$ python -q
>>> import numpy as np
>>> np.set_printoptions(suppress=True, linewidth=140)
>>> tidy = lambda a: np.round(a, 2) + 0
>>> feats = np.load("run1.npy")
>>> feats
array([[ 2, -2, -2,  3],
       [-1,  0, -1, -2],
       [-1,  2,  5, -1],
       [ 1,  2,  3, 11]])
>>> tidy(np.linalg.norm(feats, "nuc"))
np.float64(20.64)
>>> tidy(np.linalg.norm(feats, 2))
np.float64(12.06)
>>> tidy(np.linalg.norm(feats[0] - feats[3]))
np.float64(10.3)
>>> tidy(np.linalg.norm(feats[0], 1)), tidy(np.linalg.norm(feats[0], np.inf))
(np.float64(9.0), np.float64(3.0))
>>> feats[0] @ feats[3]
np.int64(25)
>>> tidy(np.linalg.norm(feats, 1)), tidy(np.linalg.norm(feats, np.inf))
(np.float64(17.0), np.float64(17.0))
>>> feats.reshape(2, -1)
array([[ 2, -2, -2,  3, -1,  0, -1, -2],
       [-1,  2,  5, -1,  1,  2,  3, 11]])
>>> feats.reshape(-1, 2)
array([[ 2, -2],
       [-2,  3],
       [-1,  0],
       [-1, -2],
       [-1,  2],
       [ 5, -1],
       [ 1,  2],
       [ 3, 11]])
>>> t3 = feats.reshape(4, 2, -1)
>>> t3.sum(axis=1)
array([[ 0,  1],
       [-2, -2],
       [ 4,  1],
       [ 4, 13]])
>>> np.einsum("ihd,ihd->ih", t3, t3)
array([[  8,  13],
       [  1,   5],
       [  5,  26],
       [  5, 130]])
>>> q = feats.astype(float).copy()
>>> for j in range(4):
...     q[:, j] -= q[:, :j] @ (q[:, :j].T @ q[:, j])
...     q[:, j] /= np.linalg.norm(q[:, j])
... 
>>> tidy(q.T @ q)
array([[1., 0., 0., 0.],
       [0., 1., 0., 0.],
       [0., 0., 1., 0.],
       [0., 0., 0., 1.]])
>>> tidy(q.T @ feats)
array([[ 2.65, -1.51, -1.89,  7.56],
       [ 0.  ,  3.12,  5.5 ,  8.16],
       [ 0.  ,  0.  ,  2.28, -2.9 ],
       [ 0.  ,  0.  ,  0.  ,  1.71]])
